% python3 -q
>>> import numpy as np
>>> import numpy.linalg as la
>>> np.set_printoptions(precision=2, suppress=True, linewidth=140)
>>> tidy = lambda a: np.round(a, 2) + 0
>>> M2 = np.array([[3, 1, 0], [2, -1, -2], [-3, 2, -1]])
>>> M2[-1] = M2[0]
>>> X = M2 + 0.1 * np.eye(3)
>>> X
array([[ 3.1,  1. ,  0. ],
       [ 2. , -0.9, -2. ],
       [ 3. ,  1. ,  0.1]])
>>> print(la.matrix_rank(X, rtol=0.1))
2
>>> round(np.log10(la.cond(X)))
2
>>> M2 = np.array([[2, 0], [4, 5]])
>>> cent = np.kron(M2, X)
>>> cent.shape
(6, 6)
>>> cent
array([[  6.2,   2. ,   0. ,   0. ,   0. ,   0. ],
       [  4. ,  -1.8,  -4. ,   0. ,  -0. ,  -0. ],
       [  6. ,   2. ,   0.2,   0. ,   0. ,   0. ],
       [ 12.4,   4. ,   0. ,  15.5,   5. ,   0. ],
       [  8. ,  -3.6,  -8. ,  10. ,  -4.5, -10. ],
       [ 12. ,   4. ,   0.4,  15. ,   5. ,   0.5]])
>>> la.matrix_rank(cent)
np.int64(6)
>>> tidy(la.norm(cent, 2)), tidy(la.norm(M2, 2) * la.norm(X, 2))
(np.float64(32.02), np.float64(32.02))
>>> W0 = np.load("a.npy")
>>> W0
array([[ 0,  0, -2],
       [ 0,  0, -2],
       [ 2,  2,  0]])
>>> x = np.array([-3, -1, 0])
>>> tidy(la.eigvals(W0).real)
array([0., 0., 0.])
>>> tidy(la.det(W0))
np.float64(0.0)
>>> tidy(la.svd(W0, compute_uv=False))
array([2.83, 2.83, 0.  ])
>>> print(x @ W0 @ x)
0
>>> q = la.solve(np.eye(3) - W0, np.eye(3) + W0)
>>> tidy(q @ q.T)
array([[1., 0., 0.],
       [0., 1., 0.],
       [0., 0., 1.]])
>>> rank = la.matrix_rank(W0)
>>> rank
np.int64(2)
>>> ns = la.svd(W0)[2][rank:].T
>>> np.allclose(W0 @ ns, 0)
True
>>> print(ns[:, 0] / ns[np.abs(ns[:, 0]).round(6).argmax(), 0])
[ 1. -1. -0.]
>>> [int(la.matrix_rank(W0[:, :j + 1])) for j in range(3)]
[1, 1, 2]
>>> print(ns.shape)
(3, 1)
>>> print(tidy(ns @ ns.T))
[[ 0.5 -0.5  0. ]
 [-0.5  0.5  0. ]
 [ 0.   0.   0. ]]
>>> [int(la.matrix_rank(W0[:i])) for i in range(1, len(W0) + 1)]
[1, 1, 2]
>>> cov = W0.T @ W0
>>> tidy(la.svd(W0, compute_uv=False) ** 2)
array([8., 8., 0.])
>>> np.trace(cov), (W0 ** 2).sum()
(np.int64(16), np.int64(16))
>>> cov
array([[4, 4, 0],
       [4, 4, 0],
       [0, 0, 8]])
>>> (W0 @ W0.T).shape
(3, 3)
>>> np.diag(cov)
array([4, 4, 8])
>>> r0, g = W0[0], W0[2]
>>> r0 @ r0
np.int64(4)
>>> r0 @ g
np.int64(0)
>>> p = (r0 @ g) / (r0 @ r0) * r0
>>> print(g - p)
[2. 2. 0.]
>>> np.outer(r0, g)
array([[ 0,  0,  0],
       [ 0,  0,  0],
       [-4, -4,  0]])
>>> la.matrix_rank(np.outer(r0, g))
np.int64(1)
>>> tidy(la.norm(r0 + g) ** 2 + la.norm(r0 - g) ** 2)
np.float64(24.0)
>>> arr = np.load("out8.npy")
>>> print(arr)
[[-2 -2 -2 -2]
 [-2 -4 -4 -4]
 [-2 -4 -6 -6]
 [-2 -4 -6 -8]]
>>> ev, evecs = la.eig(arr)
>>> tidy(np.sort(la.eigvals(arr.T)))
array([-16.58,  -2.  ,  -0.85,  -0.57])
>>> tidy(np.sort(la.eigvals(arr @ arr)))
array([  0.32,   0.73,   4.  , 274.95])
>>> tidy(np.sort(la.eigvals(la.inv(arr))))
array([-1.77, -1.17, -0.5 , -0.06])
>>> rng = np.random.default_rng(74898)
>>> M2 = arr + rng.integers(-2, 3, (4, 1)) @ rng.integers(-2, 3, (1, 4))
>>> M2
array([[ -2,  -3,  -3,   0],
       [ -2,  -6,  -6,   0],
       [ -2,  -5,  -7,  -4],
       [ -2,  -2,  -4, -12]])
>>> np.abs(M2 - arr).sum(axis=1)
array([4, 8, 4, 8])
>>> r0 = np.array([-1, 2])
>>> np.polyval(r0, M2[0])
array([4, 5, 5, 2])
>>> np.cross(M2[0, :3], M2[3, :3])
array([ 6, -2, -2])
>>> feats = np.array([[1, -2, 4, -8], [1, -1, 1, -1], [1, 0, 0, 0], [1, 1, 1, 1]])
>>> print(tidy(la.eigvals(feats).sum().real))
1.0
>>> print(tidy(la.det(feats[::-1])))
12.0
>>> np.einsum("ii->", feats)
np.int64(1)
>>> print(tidy(la.eigvals(feats)))
[ 1.57+3.04j  1.57-3.04j -1.44+0.j   -0.71+0.j  ]
>>> print(tidy(np.poly(feats)))
[ 1. -1.  6. 22. 12.]
>>> r0 = np.array([2, 0, 3, 0])
>>> M2 = feats + np.outer(r0, np.eye(4)[2])
>>> la.matrix_rank(M2 - feats)
np.int64(1)
>>> print(tidy(la.norm(feats[1] - feats[2])))
1.73
>>> cent = np.array([[-7, 1, -6]])
>>> F = rng.normal(size=(20, 1)) @ cent + np.array([0, 3, 2])
>>> tidy(F)
array([[-10.33,   4.48,  -6.86],
       [ -5.77,   3.82,  -2.94],
       [  5.78,   2.17,   6.95],
       [  1.29,   2.82,   3.11],
       [ -5.37,   3.77,  -2.6 ],
       [  4.92,   2.3 ,   6.22],
       [ -2.28,   3.33,   0.04],
       [ 16.27,   0.68,  15.95],
       [  8.83,   1.74,   9.57],
       [ -0.58,   3.08,   1.5 ],
       [ -8.6 ,   4.23,  -5.37],
       [  9.34,   1.67,  10.  ],
       [ -8.11,   4.16,  -4.95],
       [  6.13,   2.12,   7.25],
       [ -2.54,   3.36,  -0.18],
       [  2.34,   2.67,   4.01],
       [ -8.81,   4.26,  -5.55],
       [ -2.04,   3.29,   0.25],
       [-14.55,   5.08, -10.47],
       [ -1.57,   3.22,   0.65]])
>>> tidy(F @ la.pinv(F) @ F)
array([[-10.33,   4.48,  -6.86],
       [ -5.77,   3.82,  -2.94],
       [  5.78,   2.17,   6.95],
       [  1.29,   2.82,   3.11],
       [ -5.37,   3.77,  -2.6 ],
       [  4.92,   2.3 ,   6.22],
       [ -2.28,   3.33,   0.04],
       [ 16.27,   0.68,  15.95],
       [  8.83,   1.74,   9.57],
       [ -0.58,   3.08,   1.5 ],
       [ -8.6 ,   4.23,  -5.37],
       [  9.34,   1.67,  10.  ],
       [ -8.11,   4.16,  -4.95],
       [  6.13,   2.12,   7.25],
       [ -2.54,   3.36,  -0.18],
       [  2.34,   2.67,   4.01],
       [ -8.81,   4.26,  -5.55],
       [ -2.04,   3.29,   0.25],
       [-14.55,   5.08, -10.47],
       [ -1.57,   3.22,   0.65]])
>>> print(np.allclose(F[:-1].T @ la.lstsq(F[:-1].T, F[-1])[0], F[-1]))
True
>>> np.unique(F.round(6), axis=0).shape
(20, 3)
>>> M = np.array([[0, -1], [0, 0]])
>>> M
array([[ 0, -1],
       [ 0,  0]])
>>> U, sv, Vh = la.svd(M)
>>> sv
array([ 1., -0.])
>>> M2 = U[:, :1] @ np.diag(sv[:1]) @ Vh[:1]
>>> la.matrix_rank(M, rtol=0.05)
np.int64(1)
>>> try:
...     la.inv(M)
... except la.LinAlgError as e:
...     print(e)
... 
Singular matrix
>>> la.lstsq(M[:-1].T, M[-1])[2]
np.int32(1)
>>> np.allclose(M[:-1].T @ la.lstsq(M[:-1].T, M[-1])[0], M[-1])
True
>>> U, sv, Vh = la.svd(M)
>>> evecs = Vh[:(sv > 1e-8).sum()]
>>> x = M[0] + -3 * M[1] + rng.integers(2) * np.eye(2)[1]
>>> x
array([ 0., -1.])
>>> evecs.T @ evecs
array([[0., 0.],
       [0., 1.]])
>>> np.diag(evecs.T @ evecs)
array([0., 1.])
>>> np.allclose(evecs.T @ evecs @ x, x)
True
>>> tidy(la.svd(M, compute_uv=False))
array([1., 0.])
>>> M.T @ M
array([[0, 0],
       [0, 1]])
>>> M @ M.T
array([[1, 0],
       [0, 0]])
>>> np.argsort(-la.norm(M, axis=0).round(6), kind="stable")[:3]
array([1, 0])
>>> la.matrix_rank(M, rtol=0.1)
np.int64(1)
>>> cent = 5 * np.array([[-0.9, -0.4, -1.7], [0.5, 2.4, 0.8], [-0.6, 0.6, -0.1]])
>>> labels = rng.integers(0, 3, 10)
>>> A = cent[labels] + rng.normal(size=(10, 3))
>>> tidy(A)
array([[ 3.33, 12.  ,  5.82],
       [-2.56,  2.51, -0.47],
       [-4.27, -0.19, -6.6 ],
       [-5.36, -0.94, -9.06],
       [-4.08, -1.93, -7.38],
       [-4.09, -0.86, -6.46],
       [-5.82,  0.37, -0.94],
       [-4.42,  3.38,  0.46],
       [-2.66, -2.7 , -9.6 ],
       [ 1.44, 11.45,  3.65]])
>>> M2 = np.c_[A[:, :2] @ np.array([[0, 1], [1, 1]]), np.array([5, -4, 2, 3, 2, 1, 5, -2, -5, -5])]
>>> tidy(M2)
array([[12.  , 15.32,  5.  ],
       [ 2.51, -0.05, -4.  ],
       [-0.19, -4.46,  2.  ],
       [-0.94, -6.3 ,  3.  ],
       [-1.93, -6.02,  2.  ],
       [-0.86, -4.95,  1.  ],
       [ 0.37, -5.45,  5.  ],
       [ 3.38, -1.04, -2.  ],
       [-2.7 , -5.36, -5.  ],
       [11.45, 12.88, -5.  ]])
>>> tidy(la.norm(M2 - A @ la.lstsq(A, M2)[0], axis=0))
array([ 0.  ,  0.  , 11.41])
>>> print(tidy(la.lstsq(A, M2[:, 0])[0]))
[0. 1. 0.]
>>> la.matrix_rank(np.c_[A, M2])
np.int64(4)
>>> E = np.load("dump.npy")
>>> E
array([[ 1.,  0.,  0.,  0.],
       [ 0.,  1.,  0.,  0.],
       [ 0.,  0., -1.,  0.],
       [ 0.,  0.,  0., -1.]])
>>> ev, evecs = la.eigh(E)
>>> evecs.T @ evecs
array([[1., 0., 0., 0.],
       [0., 1., 0., 0.],
       [0., 0., 1., 0.],
       [0., 0., 0., 1.]])
>>> np.unique(ev.round(6) + 0, return_counts=True)[1]
array([2, 2])
>>> print(tidy(la.svd(E, compute_uv=False)))
[1. 1. 1. 1.]
>>> ev.sum(), np.trace(E)
(np.float64(0.0), np.float64(0.0))
>>> np.prod(np.diag(E)), tidy(la.det(E))
(np.float64(1.0), np.float64(1.0))
>>> ev, evecs = la.eig(E)
>>> tidy(np.sort(la.eigvals(E.T)))
array([-1., -1.,  1.,  1.])
>>> tidy(np.sort(la.eigvals(E @ E)))
array([1., 1., 1., 1.])
>>> E @ evecs[:, 0] - ev[0] * evecs[:, 0]
array([0., 0., 0., 0.])
>>> ev, evecs = la.eigh(E)
>>> x = np.array([-2, -2, 2, 2])
>>> tidy(la.eigvalsh(E[1:, 1:]))
array([-1., -1.,  1.])
>>> evecs * np.abs(ev) @ evecs.T
array([[1., 0., 0., 0.],
       [0., 1., 0., 0.],
       [0., 0., 1., 0.],
       [0., 0., 0., 1.]])
>>> print(np.abs(E).sum(axis=1).max(), np.abs(ev).max())
1.0 1.0
>>> evecs * np.maximum(ev, 0) @ evecs.T
array([[1., 0., 0., 0.],
       [0., 1., 0., 0.],
       [0., 0., 0., 0.],
       [0., 0., 0., 0.]])
>>> x @ E @ x / (x @ x), ev[0], ev[-1]
(np.float64(0.0), np.float64(-1.0), np.float64(1.0))
